In [1]: import numpy as np

In [2]: from numpy import linalg as LA

In [3]: np.set_printoptions(precision=1, suppress=True, linewidth=100, floatmode="fixed")

In [4]: M = np.load("layer7.npy")

In [5]: M
Out[5]: 
array([[-1, -4,  1, -2, -4],
       [ 0, -3,  2, -1, -3],
       [ 1, -2,  3,  0, -2]])

In [6]: [round(float(x), 1) for x in LA.svd(M, compute_uv=False)[:3]]
Out[6]: [8.5, 2.7, 0.0]

In [7]: round(LA.norm(M, 2) / LA.norm(M), 1)
Out[7]: np.float64(1.0)

In [8]: LA.matrix_rank(M, rtol=0.1)
Out[8]: np.int64(2)

In [9]: LA.cond(M) > 100
Out[9]: np.True_

In [10]: r = LA.matrix_rank(M)

In [11]: r
Out[11]: np.int64(2)

In [12]: N = LA.svd(M)[2][r:].T

In [13]: [int(LA.matrix_rank(M[:i])) for i in range(1, len(M) + 1)]
Out[13]: [1, 2, 2]

In [14]: LA.matrix_rank(M.T @ M), LA.matrix_rank(M @ M.T)
Out[14]: (np.int64(2), np.int64(2))

In [15]: np.round(M @ N, 1) + 0
Out[15]: 
array([[0.0, 0.0, 0.0],
       [0.0, 0.0, 0.0],
       [0.0, 0.0, 0.0]])

In [16]: N @ N.T
Out[16]: 
array([[ 0.7, -0.1, -0.4, -0.2, -0.1],
       [-0.1,  0.6,  0.1, -0.2, -0.4],
       [-0.4,  0.1,  0.3, -0.2,  0.1],
       [-0.2, -0.2, -0.2,  0.8, -0.2],
       [-0.1, -0.4,  0.1, -0.2,  0.6]])

In [17]: np.allclose(M @ N, 0)
Out[17]: True

In [18]: N.shape
Out[18]: (5, 3)

In [19]: Uu, sigma, Vh = LA.svd(M)

In [20]: vecs = Vh[:(sigma > 1e-8).sum()]

In [21]: rng = np.random.default_rng(8389)

In [22]: x0 = M[1] + 5 * M[2] + rng.integers(2) * np.eye(5)[4]

In [23]: x0
Out[23]: array([  5.0, -13.0,  17.0,  -1.0, -12.0])

In [24]: vecs.T @ vecs
Out[24]: 
array([[ 0.3,  0.1,  0.4,  0.2,  0.1],
       [ 0.1,  0.4, -0.1,  0.2,  0.4],
       [ 0.4, -0.1,  0.7,  0.2, -0.1],
       [ 0.2,  0.2,  0.2,  0.2,  0.2],
       [ 0.1,  0.4, -0.1,  0.2,  0.4]])

In [25]: np.round(LA.norm(x0 - vecs.T @ vecs @ x0), 1)
Out[25]: np.float64(0.8)

In [26]: LA.matrix_rank(np.vstack([M, x0]))
Out[26]: np.int64(3)

In [27]: np.allclose(vecs.T @ vecs @ x0, x0)
Out[27]: False

In [28]: Uu, sigma, Vh = LA.svd(M)

In [29]: sigma.round(1) + 0
Out[29]: array([8.5, 2.7, 0.0])

In [30]: np.argmax(sigma[:-1] / (sigma[1:] + 1e-6)) + 1
Out[30]: np.int64(2)

In [31]: out = Uu[:, :2] @ np.diag(sigma[:2]) @ Vh[:2]

In [32]: round(float(LA.norm(M - out, 2)), 1), np.round(sigma[2], 1)
Out[32]: (0.0, np.float64(0.0))

In [33]: np.round(LA.norm(M - out) / LA.norm(M), 1)
Out[33]: np.float64(0.0)

In [34]: mat = np.loadtxt("arr.csv", delimiter=",")

In [35]: mat
Out[35]: 
array([[ 2.0, -3.0],
       [-3.0,  0.0]])

In [36]: th = np.radians(15)

In [37]: Rm = np.eye(5)

In [38]: Rm[0, 0] = Rm[3, 3] = np.cos(th)

In [39]: Rm[0, 3], Rm[3, 0] = -np.sin(th), np.sin(th)

In [40]: Rm
Out[40]: 
array([[ 1.0,  0.0,  0.0, -0.3,  0.0],
       [ 0.0,  1.0,  0.0,  0.0,  0.0],
       [ 0.0,  0.0,  1.0,  0.0,  0.0],
       [ 0.3,  0.0,  0.0,  1.0,  0.0],
       [ 0.0,  0.0,  0.0,  0.0,  1.0]])

In [41]: out = M @ Rm.T

In [42]: np.round(LA.det(Rm), 1), round(np.trace(Rm), 1)
Out[42]: (np.float64(1.0), np.float64(4.9))
